$ python3 -q
>>> import numpy as np
>>> from numpy import linalg as LA
>>> np.set_printoptions(suppress=True, linewidth=100)
>>> def rd(a):
...     return np.round(a, 2) + 0
... 
>>> Y = np.array([[1, 3, -7], [-8, 8, -3], [8, 0, 5]])
>>> A = np.tril(Y)
>>> A
array([[ 1,  0,  0],
       [-8,  8,  0],
       [ 8,  0,  5]])
>>> # triangular: eigenvalues sit on the diagonal
>>> rng = np.random.default_rng(347944)
>>> labels = rng.permutation(3)
>>> labels
array([0, 2, 1])
>>> Y = A[labels][:, labels]
>>> print(rd(LA.det(Y)), rd(LA.det(A[labels])))
40.0 -40.0
>>> np.diag(Y)
array([1, 5, 8])
>>> print(Y)
[[ 1  0  0]
 [ 8  5  0]
 [-8  0  8]]
>>> rd(np.sort(np.abs(LA.eigvals(Y))))
array([1., 5., 8.])
>>> data = np.loadtxt("w.csv", delimiter=",")
>>> data
array([[ -4.01, -16.78,  13.6 , -13.58,   4.82, -12.78,  -5.63],
       [ -3.94, -16.8 ,  13.61, -13.59,   4.84, -12.83,  -5.62],
       [ -3.97, -16.78,  13.63, -13.61,   4.77, -12.77,  -5.61],
       [ -0.5 ,  -2.12,   1.73,  -1.71,   0.58,  -1.59,  -0.69],
       [ -4.53, -18.89,  15.27, -15.3 ,   5.4 , -14.44,  -6.3 ],
       [ -4.  , -16.8 ,  13.58, -13.57,   4.82, -12.8 ,  -5.59],
       [ -4.01, -16.77,  13.58, -13.61,   4.8 , -12.81,  -5.63],
       [ -2.49, -10.5 ,   8.51,  -8.52,   3.03,  -8.  ,  -3.48],
       [ -1.01,  -4.22,   3.39,  -3.47,   1.24,  -3.21,  -1.43],
       [ -2.  ,  -8.41,   6.79,  -6.79,   2.42,  -6.4 ,  -2.8 ],
       [ -2.03,  -8.4 ,   6.78,  -6.77,   2.4 ,  -6.4 ,  -2.84],
       [ -3.01, -12.6 ,  10.19, -10.21,   3.6 ,  -9.6 ,  -4.18],
       [ -3.49, -14.7 ,  11.89, -11.92,   4.22, -11.21,  -4.89],
       [ -2.02,  -8.43,   6.75,  -6.83,   2.4 ,  -6.38,  -2.78],
       [ -0.01,  -0.01,   0.  ,  -0.01,  -0.01,   0.  ,   0.  ],
       [ -4.48, -18.91,  15.31, -15.31,   5.41, -14.37,  -6.34],
       [ -3.99, -16.77,  13.6 , -13.6 ,   4.82, -12.82,  -5.6 ],
       [ -1.46,  -6.31,   5.09,  -5.07,   1.81,  -4.79,  -2.12],
       [ -0.49,  -2.13,   1.73,  -1.69,   0.59,  -1.62,  -0.68],
       [ -1.53,  -6.31,   5.07,  -5.09,   1.8 ,  -4.79,  -2.11],
       [ -1.48,  -6.32,   5.12,  -5.12,   1.82,  -4.8 ,  -2.09],
       [ -2.51, -10.47,   8.49,  -8.51,   3.  ,  -8.  ,  -3.5 ],
       [ -4.03, -16.79,  13.61, -13.58,   4.79, -12.84,  -5.56],
       [ -3.97, -16.79,  13.61, -13.59,   4.82, -12.82,  -5.6 ],
       [ -4.5 , -18.92,  15.29, -15.28,   5.42, -14.43,  -6.3 ],
       [ -2.5 , -10.49,   8.49,  -8.52,   2.99,  -7.99,  -3.51],
       [ -1.52,  -6.29,   5.08,  -5.08,   1.79,  -4.8 ,  -2.09],
       [ -2.98, -12.59,  10.21, -10.22,   3.61,  -9.56,  -4.2 ],
       [ -1.98,  -8.44,   6.81,  -6.81,   2.37,  -6.42,  -2.79]])
>>> gram = np.cov(data, rowvar=False)
>>> rd(np.corrcoef(data[:, 5], data[:, 3])[0, 1])
np.float64(1.0)
>>> np.argwhere(np.triu(np.abs(np.corrcoef(data.T)) > 0.8, 1))
array([[0, 1],
       [0, 2],
       [0, 3],
       [0, 4],
       [0, 5],
       [0, 6],
       [1, 2],
       [1, 3],
       [1, 4],
       [1, 5],
       [1, 6],
       [2, 3],
       [2, 4],
       [2, 5],
       [2, 6],
       [3, 4],
       [3, 5],
       [3, 6],
       [4, 5],
       [4, 6],
       [5, 6]])
>>> rd(LA.eigvalsh(gram)[::-1])
array([102.29,   0.  ,   0.  ,   0.  ,   0.  ,   0.  ,   0.  ])
>>> np.median(data, axis=0)
array([ -2.51, -10.5 ,   8.51,  -8.52,   3.03,  -8.  ,  -3.51])
>>> np.argsort(-data.std(axis=0).round(6), kind="stable")
array([1, 2, 3, 5, 6, 4, 0])
>>> LA.matrix_rank(data, rtol=0.1)
np.int64(1)
>>> LA.cond(data) > 100
np.True_
>>> rd(LA.norm(data, 2) / LA.norm(data))
np.float64(1.0)
>>> [round(float(x), 2) for x in LA.svd(data, compute_uv=False)[:3]]
[120.99, 0.14, 0.13]
>>> gram = data.T @ data
>>> (data @ data.T).shape
(29, 29)
>>> LA.matrix_rank(gram)
np.int64(7)
>>> np.allclose(gram, gram.T)
True
>>> print(rd(LA.eigvalsh(gram)[::-1]))
[14638.84     0.02     0.02     0.01     0.01     0.01     0.  ]
>>> print(rd(LA.svd(data, compute_uv=False) ** 2))
[14638.84     0.02     0.02     0.01     0.01     0.01     0.  ]
>>> rd(np.trace(gram)), rd((data ** 2).sum())
(np.float64(14638.91), np.float64(14638.91))
